% ipython --no-banner

In [1]: import numpy as np

In [2]: import numpy.linalg as la

In [3]: np.set_printoptions(suppress=True, linewidth=100)

In [4]: E = np.load("a.npy")

In [5]: E
Out[5]: 
array([[ 1,  2,  0],
       [ 4,  5,  2],
       [ 4,  5,  5],
       [ 5,  8,  5],
       [ 8,  9,  7],
       [10, 10,  9],
       [10, 10, 11],
       [12, 12, 14],
       [15, 13, 17],
       [16, 16, 20],
       [19, 19, 23],
       [20, 21, 23],
       [20, 21, 26],
       [22, 23, 26]])

In [6]: rng = np.random.default_rng(892807)

In [7]: Y = E + rng.integers(-2, 3, (14, 1)) @ rng.integers(-2, 3, (1, 3))

In [8]: Y
Out[8]: 
array([[ 1,  0,  2],
       [ 4,  7,  0],
       [ 4,  7,  3],
       [ 5,  8,  5],
       [ 8, 11,  5],
       [10,  8, 11],
       [10,  9, 12],
       [12, 11, 15],
       [15, 13, 17],
       [16, 16, 20],
       [19, 17, 25],
       [20, 22, 22],
       [20, 20, 27],
       [22, 23, 26]])

In [9]: Y - E
Out[9]: 
array([[ 0, -2,  2],
       [ 0,  2, -2],
       [ 0,  2, -2],
       [ 0,  0,  0],
       [ 0,  2, -2],
       [ 0, -2,  2],
       [ 0, -1,  1],
       [ 0, -1,  1],
       [ 0,  0,  0],
       [ 0,  0,  0],
       [ 0, -2,  2],
       [ 0,  1, -1],
       [ 0, -1,  1],
       [ 0,  0,  0]])

In [10]: la.matrix_rank(Y - E, tol=1e-8)
Out[10]: np.int64(1)

In [11]: cen = (Y - Y.mean(axis=0)) / Y.std(axis=0)

In [12]: cen.std(axis=0)
Out[12]: array([1., 1., 1.])

In [13]: b = la.lstsq(np.delete(cen, 0, axis=1), cen[:, 0])[0]

In [14]: b.round(2)
Out[14]: array([0.4 , 0.62])

In [15]: U, sv, Vt = la.svd(E)

In [16]: np.argmax(sv[:-1] / (sv[1:] + 1e-6)) + 1
Out[16]: np.int64(1)

In [17]: sv.round(2)
Out[17]: array([94.32,  5.49,  2.34])

In [18]: Y = U[:, :1] @ np.diag(sv[:1]) @ Vt[:1]

In [19]: la.matrix_rank(E, rtol=0.05)
Out[19]: np.int64(2)

In [20]: la.matrix_rank(Y)
Out[20]: np.int64(1)

In [21]: round(np.abs(E - Y).max(), 2)
Out[21]: np.float64(2.3)

In [22]: cen = E - E.mean(axis=1)
Traceback (most recent call last):
  Cell In[22], line 1
    cen = E - E.mean(axis=1)
ValueError: operands could not be broadcast together with shapes (14,3) (14,) 


In [23]: cen = E - E.mean(axis=0)

In [24]: U, sv, Vt = la.svd(cen, full_matrices=False)

In [25]: np.round(Vt[0] * np.sign(Vt[0, np.abs(Vt[0]).argmax()]), 2)
Out[25]: array([0.52, 0.5 , 0.69])

In [26]: np.searchsorted(np.cumsum(sv ** 2) / (sv ** 2).sum(), 0.9) + 1
Out[26]: np.int64(1)

In [27]: (np.sign(U[:, 0]) == np.sign(U[0, 0])).astype(int)
Out[27]: array([1, 1, 1, 1, 1, 1, 1, 0, 0, 0, 0, 0, 0, 0])

In [28]: np.round(np.abs(Vt[-1]), 2)
Out[28]: array([0.85, 0.39, 0.36])

In [29]: la.matrix_rank(cen)
Out[29]: np.int64(3)

In [30]: np.abs(U[:, 0]).argmax()
Out[30]: np.int64(0)

In [31]: cen = (E - E.mean(axis=0)) / E.std(axis=0)

In [32]: np.round(cen.std(axis=0), 2)
Out[32]: array([1., 1., 1.])

In [33]: b = la.lstsq(np.delete(cen, 1, axis=1), cen[:, 1])[0]

In [34]: np.abs(b).argmax()
Out[34]: np.int64(0)

In [35]: m1 = np.array([[3, 9, 5, 3], [3, 3, 9, 5], [5, 3, 3, 9], [9, 5, 3, 3]])

In [36]: (m1 @ m1)[0]
Out[36]: array([ 88,  84, 120, 108])

In [37]: np.fft.fft(m1[0])
Out[37]: array([20.+0.j, -2.-6.j, -4.+0.j, -2.+6.j])

In [38]: idx = rng.permutation(4)

In [39]: idx
Out[39]: array([3, 0, 2, 1])

In [40]: Y = m1[idx][:, idx]

In [41]: np.round(np.sort(np.abs(la.eigvals(Y))), 2)
Out[41]: array([ 4.  ,  6.32,  6.32, 20.  ])

In [42]: np.allclose(Y, m1)
Out[42]: False

In [43]: t3 = np.stack([m1, 2 * m1, m1[::-1]])

In [44]: (t3 @ m1.T).shape
Out[44]: (3, 4, 4)

In [45]: np.round(la.norm(t3, axis=(1, 2)), 2)
Out[45]: array([22.27, 44.54, 22.27])

In [46]: t3.shape
Out[46]: (3, 4, 4)

In [47]: la.matrix_rank(t3)
Out[47]: array([4, 4, 4])

In [48]: la.matrix_rank(t3.reshape(3, -1))
Out[48]: np.int64(2)

In [49]: round(la.det(2 * m1), 2), round(la.det(m1), 2)
Out[49]: (np.float64(-51200.0), np.float64(-3200.0))

In [50]: np.kron(np.eye(2, dtype=int), m1)
Out[50]: 
array([[3, 9, 5, 3, 0, 0, 0, 0],
       [3, 3, 9, 5, 0, 0, 0, 0],
       [5, 3, 3, 9, 0, 0, 0, 0],
       [9, 5, 3, 3, 0, 0, 0, 0],
       [0, 0, 0, 0, 3, 9, 5, 3],
       [0, 0, 0, 0, 3, 3, 9, 5],
       [0, 0, 0, 0, 5, 3, 3, 9],
       [0, 0, 0, 0, 9, 5, 3, 3]])

In [51]: np.einsum("ii->", m1)
Out[51]: np.int64(12)
